$ ipython --no-banner

In [1]: import numpy as np

In [2]: np.set_printoptions(precision=3, suppress=True, linewidth=200)

In [3]: X = np.array([[26, -6, 15, 30],
   ...:     [-6, 40, -4, -42],
   ...:     [15, -4, 17, 16],
   ...:     [30, -42, 16, 70]])

In [4]: # symmetric

In [5]: x0 = np.ones(4)

In [6]: for _ in range(3):
   ...:     x0 = X @ x0
   ...:     x0 /= np.linalg.norm(x0)
   ...:     print(round(x0 @ X @ x0, 3))
   ...: 
93.253
111.285
113.095

In [7]: round(float(np.linalg.eigvalsh(X)[-1]), 3)
Out[7]: 113.248

In [8]: x0
Out[8]: array([ 0.363, -0.459,  0.223,  0.78 ])

In [9]: w, V = np.linalg.eigh(X)

In [10]: np.round(w.sum(), 3), np.trace(X)
Out[10]: (np.float64(153.0), np.int64(153))

In [11]: V @ np.diag(w) @ V.T
Out[11]: 
array([[ 26.,  -6.,  15.,  30.],
       [ -6.,  40.,  -4., -42.],
       [ 15.,  -4.,  17.,  16.],
       [ 30., -42.,  16.,  70.]])

In [12]: np.abs(V[:, -1]).round(6).argmax()
Out[12]: np.int64(3)

In [13]: np.abs(V[:, -1])
Out[13]: array([0.337, 0.486, 0.202, 0.781])

In [14]: np.linalg.svd(X, compute_uv=False)
Out[14]: array([113.248,  31.246,   7.52 ,   0.986])

In [15]: np.linalg.eigvalsh(X + 3 * np.eye(4))
Out[15]: array([  3.986,  10.52 ,  34.246, 116.248])

In [16]: w
Out[16]: array([  0.986,   7.52 ,  31.246, 113.248])

In [17]: np.round(V.T @ X @ V, 3) + 0
Out[17]: 
array([[  0.986,   0.   ,   0.   ,   0.   ],
       [  0.   ,   7.52 ,   0.   ,   0.   ],
       [  0.   ,   0.   ,  31.246,   0.   ],
       [  0.   ,   0.   ,   0.   , 113.248]])

In [18]: np.linalg.eigvalsh(X @ X)
Out[18]: array([    0.973,    56.544,   976.3  , 12825.184])

In [19]: (w > 1e-8).sum(), (w < -1e-8).sum()
Out[19]: (np.int64(4), np.int64(0))

In [20]: np.unique(w.round(6) + 0, return_counts=True)[1]
Out[20]: array([1, 1, 1, 1])

In [21]: B = np.linalg.invert(X)
---------------------------------------------------------------------------
AttributeError                            Traceback (most recent call last)
Cell In[21], line 1
----> 1 B = np.linalg.invert(X)

AttributeError: module 'numpy.linalg' has no attribute 'invert'

In [22]: B = np.linalg.inv(X)

In [23]: np.linalg.det(X) * B
Out[23]: 
array([[11628., -8016., -3732., -8940.],
       [-8016.,  7634.,  1688.,  7630.],
       [-3732.,  1688.,  3536.,  1804.],
       [-8940.,  7630.,  1804.,  8372.]])

In [24]: round(np.linalg.cond(X), 3)
Out[24]: np.float64(114.82)

In [25]: np.round(np.linalg.slogdet(X)[0], 3)
Out[25]: np.float64(1.0)

In [26]: np.round(X @ B, 3) + 0
Out[26]: 
array([[1., 0., 0., 0.],
       [0., 1., 0., 0.],
       [0., 0., 1., 0.],
       [0., 0., 0., 1.]])

In [27]: round(float(np.linalg.det(X) * np.linalg.det(B)), 3)
Out[27]: 1.0

In [28]: np.linalg.inv(B)
Out[28]: 
array([[ 26.,  -6.,  15.,  30.],
       [ -6.,  40.,  -4., -42.],
       [ 15.,  -4.,  17.,  16.],
       [ 30., -42.,  16.,  70.]])
